% ipython --no-banner

In [1]: import numpy as np

In [2]: from numpy import linalg as LA

In [3]: np.set_printoptions(suppress=True, linewidth=160)

In [4]: def rd(a):
   ...:     return np.round(a, 2) + 0
   ...: 

In [5]: J = np.load("w.npy")

In [6]: J
Out[6]: 
array([[0, 1, 1, 0, 1, 0],
       [1, 0, 0, 0, 1, 0],
       [1, 0, 0, 0, 1, 0],
       [0, 0, 0, 0, 0, 1],
       [1, 1, 1, 0, 0, 0],
       [0, 0, 0, 1, 0, 0]])

In [7]: np.unravel_index(np.abs(J).argmax(), J.shape)
Out[7]: (np.int64(0), np.int64(1))

In [8]: J - J[0]
Out[8]: 
array([[ 0,  0,  0,  0,  0,  0],
       [ 1, -1, -1,  0,  0,  0],
       [ 1, -1, -1,  0,  0,  0],
       [ 0, -1, -1,  0, -1,  1],
       [ 1,  0,  0,  0, -1,  0],
       [ 0, -1, -1,  1, -1,  0]])

In [9]: np.diff(J, axis=0)
Out[9]: 
array([[ 1, -1, -1,  0,  0,  0],
       [ 0,  0,  0,  0,  0,  0],
       [-1,  0,  0,  0, -1,  1],
       [ 1,  1,  1,  0,  0, -1],
       [-1, -1, -1,  1,  0,  0]])

In [10]: np.abs(J).max()
Out[10]: np.int64(1)

In [11]: np.count_nonzero(J)
Out[11]: np.int64(12)

In [12]: J.sum(axis=1)
Out[12]: array([3, 2, 2, 1, 3, 1])

In [13]: rd(J.mean(axis=0))
Out[13]: array([0.5 , 0.33, 0.33, 0.17, 0.5 , 0.17])

In [14]: rd(LA.svd(J, compute_uv=False))
Out[14]: array([2.56, 1.56, 1.  , 1.  , 1.  , 0.  ])

In [15]: J.shape
Out[15]: (6, 6)

In [16]: rd(LA.det(J))
Out[16]: np.float64(0.0)

In [17]: J.reshape(2, -1)
Out[17]: 
array([[0, 1, 1, 0, 1, 0, 1, 0, 0, 0, 1, 0, 1, 0, 0, 0, 1, 0],
       [0, 0, 0, 0, 0, 1, 1, 1, 1, 0, 0, 0, 0, 0, 0, 1, 0, 0]])

In [18]: T = J.reshape(6, 2, -1)

In [19]: T.transpose(1, 0, 2)
Out[19]: 
array([[[0, 1, 1],
        [1, 0, 0],
        [1, 0, 0],
        [0, 0, 0],
        [1, 1, 1],
        [0, 0, 0]],

       [[0, 1, 0],
        [0, 1, 0],
        [0, 1, 0],
        [0, 0, 1],
        [0, 0, 0],
        [1, 0, 0]]])

In [20]: T[:, 0]
Out[20]: 
array([[0, 1, 1],
       [1, 0, 0],
       [1, 0, 0],
       [0, 0, 0],
       [1, 1, 1],
       [0, 0, 0]])

In [21]: np.einsum("ihd,ihd->ih", T, T)
Out[21]: 
array([[2, 1],
       [1, 1],
       [1, 1],
       [0, 1],
       [3, 0],
       [0, 1]])

In [22]: rng = np.random.default_rng(955194)

In [23]: z = rng.permutation(6)

In [24]: z
Out[24]: array([5, 3, 1, 2, 4, 0])

In [25]: A2 = J[z][:, z]

In [26]: rd(LA.det(A2)), rd(LA.det(J[z]))
Out[26]: (np.float64(0.0), np.float64(0.0))

In [27]: np.diag(A2)
Out[27]: array([0, 0, 0, 0, 0, 0])

In [28]: np.allclose(A2, J)
Out[28]: False

In [29]: np.trace(A2)
Out[29]: np.int64(0)

In [30]: rd(LA.norm(J, 2) / LA.norm(J))
Out[30]: np.float64(0.74)

In [31]: np.argsort(-LA.norm(J, axis=0).round(6), kind="stable")[:3]
Out[31]: array([0, 4, 1])

In [32]: W0 = np.load("test0.npy")

In [33]: W0
Out[33]: 
array([[  0,   4,  -1,   6, -15, -11,  -1],
       [  4,   6,  10,  -3,   8,   5,  11],
       [ -1,  10,  12,  -2,   1,   2,  -6],
       [  6,  -3,  -2,   0, -12, -17,  -1],
       [-15,   8,   1, -12,  16,   7, -11],
       [-11,   5,   2, -17,   7,  16,  -7],
       [ -1,  11,  -6,  -1, -11,  -7, -18]])

In [34]: # symmetric

In [35]: w, evecs = LA.eigh(W0)

In [36]: rd(w.sum()), np.trace(W0)
Out[36]: (np.float64(32.0), np.int64(32))

In [37]: rd(LA.eigvalsh(W0 @ W0))
Out[37]: array([  33.08,   48.01,  104.87,  110.92,  354.42, 1045.8 , 2152.91])

In [38]: O, r_ = LA.qr(W0)

In [39]: rd(np.abs(np.diag(r_)))
Out[39]: array([20.  , 16.76, 15.23, 11.69, 15.53, 13.01, 10.07])

In [40]: rd(O @ r_)
Out[40]: 
array([[  0.,   4.,  -1.,   6., -15., -11.,  -1.],
       [  4.,   6.,  10.,  -3.,   8.,   5.,  11.],
       [ -1.,  10.,  12.,  -2.,   1.,   2.,  -6.],
       [  6.,  -3.,  -2.,   0., -12., -17.,  -1.],
       [-15.,   8.,   1., -12.,  16.,   7., -11.],
       [-11.,   5.,   2., -17.,   7.,  16.,  -7.],
       [ -1.,  11.,  -6.,  -1., -11.,  -7., -18.]])

In [41]: np.allclose(r_.T @ r_, W0.T @ W0)
Out[41]: True

In [42]: rd(O.T @ O)
Out[42]: 
array([[1., 0., 0., 0., 0., 0., 0.],
       [0., 1., 0., 0., 0., 0., 0.],
       [0., 0., 1., 0., 0., 0., 0.],
       [0., 0., 0., 1., 0., 0., 0.],
       [0., 0., 0., 0., 1., 0., 0.],
       [0., 0., 0., 0., 0., 1., 0.],
       [0., 0., 0., 0., 0., 0., 1.]])

In [43]: rd(LA.eigvalsh(W0).min())
Out[43]: np.float64(-32.34)

In [44]: np.all(LA.eigvalsh(W0) > 0)
Out[44]: np.False_

In [45]: u = np.array([2, -1, 2, 3, 2, 2, -2])

In [46]: A2 = W0 + np.outer(u, np.eye(7)[4])

In [47]: A2
Out[47]: 
array([[  0.,   4.,  -1.,   6., -13., -11.,  -1.],
       [  4.,   6.,  10.,  -3.,   7.,   5.,  11.],
       [ -1.,  10.,  12.,  -2.,   3.,   2.,  -6.],
       [  6.,  -3.,  -2.,   0.,  -9., -17.,  -1.],
       [-15.,   8.,   1., -12.,  18.,   7., -11.],
       [-11.,   5.,   2., -17.,   9.,  16.,  -7.],
       [ -1.,  11.,  -6.,  -1., -13.,  -7., -18.]])

In [48]: LA.matrix_rank(A2 - W0)
Out[48]: np.int64(1)
